$ ipython --no-banner

In [1]: import numpy as np

In [2]: np.set_printoptions(precision=2, suppress=True, linewidth=160, legacy="1.25")

In [3]: M = np.loadtxt("run19.csv", delimiter=",")

In [4]: print(M)
[[ 1.  1.  1.  1.  2.  1.  0.]
 [ 2.  0.  0.  1.  0.  1.  0.]
 [11.  1.  1.  6.  2.  6.  0.]]

In [5]: # null space of dimension 5

In [6]: U, sig, Vh = np.linalg.svd(M)

In [7]: V = Vh[:(sig > 1e-8).sum()]

In [8]: rng = np.random.default_rng(3334)

In [9]: x0 = M[1] + 2 * M[2] + rng.integers(2) * np.eye(7)[1]

In [10]: x0
Out[10]: array([24.,  2.,  2., 13.,  4., 13.,  0.])

In [11]: V.T @ V
Out[11]: 
array([[ 0.68, -0.05, -0.05,  0.32, -0.11,  0.32,  0.  ],
       [-0.05,  0.16,  0.16,  0.05,  0.32,  0.05,  0.  ],
       [-0.05,  0.16,  0.16,  0.05,  0.32,  0.05,  0.  ],
       [ 0.32,  0.05,  0.05,  0.18,  0.11,  0.18,  0.  ],
       [-0.11,  0.32,  0.32,  0.11,  0.63,  0.11,  0.  ],
       [ 0.32,  0.05,  0.05,  0.18,  0.11,  0.18,  0.  ],
       [ 0.  ,  0.  ,  0.  ,  0.  ,  0.  ,  0.  ,  0.  ]])

In [12]: np.allclose(M[:-1].T @ np.linalg.lstsq(M[:-1].T, M[-1])[0], M[-1])
Out[12]: True

In [13]: np.unique(M.round(6), axis=0).shape
Out[13]: (3, 7)

In [14]: np.linalg.lstsq(M[:-1].T, M[-1])[2]
Out[14]: 2

In [15]: r = np.linalg.matrix_rank(M)

In [16]: print(r)
2

In [17]: ns = np.linalg.svd(M)[2][r:].T

In [18]: [int(np.linalg.matrix_rank(np.delete(M, i, axis=0))) for i in range(3)]
Out[18]: [2, 2, 2]

In [19]: other = M + rng.integers(-2, 3, (3, 2)) @ rng.integers(-2, 3, (2, 7))

In [20]: print(other)
[[ 1.  1.  2.  1.  2.  3. -2.]
 [ 2.  0.  0.  2. -1.  1.  3.]
 [11.  1.  2.  5.  3.  8. -5.]]

In [21]: np.abs(other - M).sum(axis=1)
Out[21]: array([ 5.,  5., 10.])

In [22]: other - M
Out[22]: 
array([[ 0.,  0.,  1.,  0.,  0.,  2., -2.],
       [ 0.,  0.,  0.,  1., -1.,  0.,  3.],
       [ 0.,  0.,  1., -1.,  1.,  2., -5.]])

In [23]: print(np.linalg.matrix_rank(other - M, tol=1e-8))
2

In [24]: np.argsort(-np.linalg.norm(M, axis=0).round(6), kind="stable")[:3]
Out[24]: array([0, 3, 5])

In [25]: print(np.linalg.matrix_rank(M, rtol=0.1))
2

In [26]: print([round(float(x), 2) for x in np.linalg.svd(M, compute_uv=False)[:3]])
[14.46, 2.22, 0.0]

In [27]: mat = np.loadtxt("data.csv", delimiter=",")

In [28]: mat
Out[28]: 
array([[-0.98,  2.79, -0.78, -2.58],
       [-1.4 , -1.3 , -3.51,  0.19],
       [ 3.21,  1.4 , -1.75,  0.83],
       [-1.67,  2.14,  0.03,  2.94]])

In [29]: idx = rng.permutation(4)

In [30]: other = mat[:, idx] * rng.choice([-1, 1], 4)

In [31]: other
Out[31]: 
array([[ 0.98,  2.58, -0.78,  2.79],
       [ 1.4 , -0.19, -3.51, -1.3 ],
       [-3.21, -0.83, -1.75,  1.4 ],
       [ 1.67, -2.94,  0.03,  2.14]])

In [32]: U, _, Vh = np.linalg.svd(mat.T @ other)

In [33]: np.round(np.linalg.lstsq(mat, other)[0], 2) + 0
Out[33]: 
array([[-1.,  0.,  0.,  0.],
       [ 0.,  0.,  0.,  1.],
       [ 0.,  0.,  1.,  0.],
       [ 0., -1.,  0.,  0.]])

In [34]: print(idx)
[0 3 2 1]

In [35]: print(np.round(np.linalg.pinv(mat), 2) + 0)
[[-0.06 -0.09  0.2  -0.1 ]
 [ 0.17 -0.08  0.09  0.13]
 [-0.05 -0.22 -0.11  0.  ]
 [-0.16  0.01  0.05  0.18]]

In [36]: print(np.linalg.svd(mat, compute_uv=False))
[4. 4. 4. 4.]

In [37]: f = np.array([9, 3, 5, 0])

In [38]: other = mat + np.outer(f, np.eye(4)[0])

In [39]: other
Out[39]: 
array([[ 8.02,  2.79, -0.78, -2.58],
       [ 1.6 , -1.3 , -3.51,  0.19],
       [ 8.21,  1.4 , -1.75,  0.83],
       [-1.67,  2.14,  0.03,  2.94]])

In [40]: print(round(float(np.linalg.det(other) / np.linalg.det(mat)), 2), np.round(1 + np.linalg.solve(mat, f)[0], 2))
1.19 1.19

In [41]: feats = np.array([[0, 3, 1, 2, 3], [0, 0, 1, 1, 1], [0, 3, 1, 2, 3]])

In [42]: r = np.linalg.matrix_rank(feats)

In [43]: r
Out[43]: 2

In [44]: ns = np.linalg.svd(feats)[2][r:].T

In [45]: [int(np.linalg.matrix_rank(feats[:i])) for i in range(1, len(feats) + 1)]
Out[45]: [1, 2, 2]

In [46]: np.allclose(feats @ ns, 0)
Out[46]: True

In [47]: [int(np.linalg.matrix_rank(np.delete(feats, i, axis=0))) for i in range(3)]
Out[47]: [2, 1, 2]

In [48]: K = np.loadtxt("mat.csv", delimiter=",")

In [49]: K
Out[49]: 
array([[ 1.35,  0.98, -0.65, -0.71],
       [ 0.11,  0.  , -0.29,  0.15],
       [-0.74,  1.76, -1.04,  1.88],
       [-1.65, -1.46,  1.18,  0.2 ],
       [-0.32, -1.46,  1.13, -0.84],
       [-0.06, -2.38,  1.56, -1.5 ],
       [-0.9 , -0.18,  0.29,  0.63],
       [-0.35,  0.76, -0.48,  0.97],
       [-0.26,  0.34, -0.25,  0.37],
       [ 0.62,  1.99, -1.58,  0.63],
       [ 0.23, -0.22,  0.1 , -0.61],
       [-0.52, -0.48,  0.43,  0.19],
       [-1.15, -1.55,  1.55, -0.17],
       [-0.03, -1.47,  0.89, -0.8 ],
       [-0.68,  1.11, -0.68,  1.45],
       [-0.09,  0.92, -0.55,  0.87]])

In [50]: cen = K - K.mean(axis=0)

In [51]: U, sig, Vh = np.linalg.svd(cen, full_matrices=False)

In [52]: np.round(cen.mean(axis=0), 2) + 0
Out[52]: array([0., 0., 0., 0.])

In [53]: np.round(sig ** 2 / (sig ** 2).sum(), 2) + 0
Out[53]: array([0.79, 0.2 , 0.  , 0.  ])

In [54]: np.abs(Vh[0]).argmax()
Out[54]: 1
